% python3 -q
>>> import numpy as np
>>> from numpy import linalg as LA
>>> np.set_printoptions(precision=3, suppress=True, linewidth=120, floatmode="fixed")
>>> rnd = lambda a: np.round(a, 3) + 0
>>> F = np.load("out16.npy")
>>> F
array([[0, 5, 1, 3],
       [0, 0, 2, 7],
       [0, 0, 0, 2],
       [0, 0, 0, 0]])
>>> # triangular
>>> r = LA.matrix_rank(F)
>>> r
np.int64(3)
>>> null = LA.svd(F)[2][r:].T
>>> F @ null
array([[0.000],
       [0.000],
       [0.000],
       [0.000]])
>>> null[:, 0] / null[np.abs(null[:, 0]).round(6).argmax(), 0]
array([1.000, 0.000, 0.000, 0.000])
>>> F @ F
array([[ 0,  0, 10, 37],
       [ 0,  0,  0,  4],
       [ 0,  0,  0,  0],
       [ 0,  0,  0,  0]])
>>> [int(LA.matrix_rank(LA.matrix_power(F, p))) for p in range(1, 5)]
[3, 2, 1, 0]
>>> LA.matrix_rank(F - F[0, 0] * np.eye(4))
np.int64(3)
>>> np.einsum("ij,ji->", F, F)
np.int64(0)
>>> np.kron(np.eye(2, dtype=int), F)
array([[0, 5, 1, 3, 0, 0, 0, 0],
       [0, 0, 2, 7, 0, 0, 0, 0],
       [0, 0, 0, 2, 0, 0, 0, 0],
       [0, 0, 0, 0, 0, 0, 0, 0],
       [0, 0, 0, 0, 0, 5, 1, 3],
       [0, 0, 0, 0, 0, 0, 2, 7],
       [0, 0, 0, 0, 0, 0, 0, 2],
       [0, 0, 0, 0, 0, 0, 0, 0]])
>>> rnd(LA.det(2 * F)), rnd(LA.det(F))
(np.float64(0.0), np.float64(0.0))
>>> rnd(LA.eigvals(F))
array([0.000, 0.000, 0.000, 0.000])
>>> rnd(LA.det(F.T))
np.float64(0.0)
